% ipython --no-banner

In [1]: import numpy as np

In [2]: np.set_printoptions(suppress=True, linewidth=200)

In [3]: def rd(a):
   ...:     return np.round(a, 2) + 0
   ...: 

In [4]: W0 = np.array([[0, 2, -4], [-2, 0, 1], [4, -1, 0]])

In [5]: W0
Out[5]: 
array([[ 0,  2, -4],
       [-2,  0,  1],
       [ 4, -1,  0]])

In [6]: x0 = np.array([1, 4, -2])

In [7]: rd(np.linalg.det(W0))
Out[7]: np.float64(0.0)

In [8]: rd(np.linalg.svd(W0, compute_uv=False))
Out[8]: array([4.58, 4.58, 0.  ])

In [9]: Q = np.linalg.solve(np.eye(3) - W0, np.eye(3) + W0)

In [10]: rd(Q @ Q.T)
Out[10]: 
array([[1., 0., 0.],
       [0., 1., 0.],
       [0., 0., 1.]])

In [11]: np.unique(W0.round(6), axis=0).shape
Out[11]: (3, 3)

In [12]: rd(np.trace(np.linalg.pinv(W0) @ W0))
Out[12]: np.float64(2.0)

In [13]: np.allclose(W0[:-1].T @ np.linalg.lstsq(W0[:-1].T, W0[-1])[0], W0[-1])
Out[13]: True

In [14]: np.abs(np.diag(np.linalg.qr(W0)[1])) > 1e-9
Out[14]: array([ True,  True, False])

In [15]: np.linalg.lstsq(W0[:-1].T, W0[-1])[2]
Out[15]: np.int32(2)

In [16]: U, sv, VT = np.linalg.svd(W0)

In [17]: rd(sv)
Out[17]: array([4.58, 4.58, 0.  ])

In [18]: np.argmax(sv[:-1] / (sv[1:] + 1e-6)) + 1
Out[18]: np.int64(2)

In [19]: out = U[:, :2] @ np.diag(sv[:2]) @ VT[:2]

In [20]: np.linalg.matrix_rank(W0, rtol=0.05)
Out[20]: np.int64(2)

In [21]: rd(np.linalg.norm(W0 - out, 2)), rd(sv[2])
Out[21]: (np.float64(0.0), np.float64(0.0))

In [22]: rd(np.abs(W0 - out).max())
Out[22]: np.float64(0.0)

In [23]: A = np.load("a.npy")

In [24]: A
Out[24]: 
array([[ 0.,  1.,  2.,  3.,  0.],
       [ 1.,  0.,  2.,  3.,  0.],
       [ 2.,  2.,  3.,  6.,  0.],
       [ 3.,  3.,  6.,  8.,  0.],
       [ 0.,  0.,  0.,  0., -1.]])

In [25]: r0 = np.array([3, 1, 3, 3, 2])

In [26]: out = A + np.outer(r0, np.eye(5)[2])

In [27]: np.linalg.matrix_rank(out - A)
Out[27]: np.int64(1)

In [28]: np.linalg.matrix_rank(np.linalg.inv(out) - np.linalg.inv(A), tol=1e-8)
Out[28]: np.int64(1)
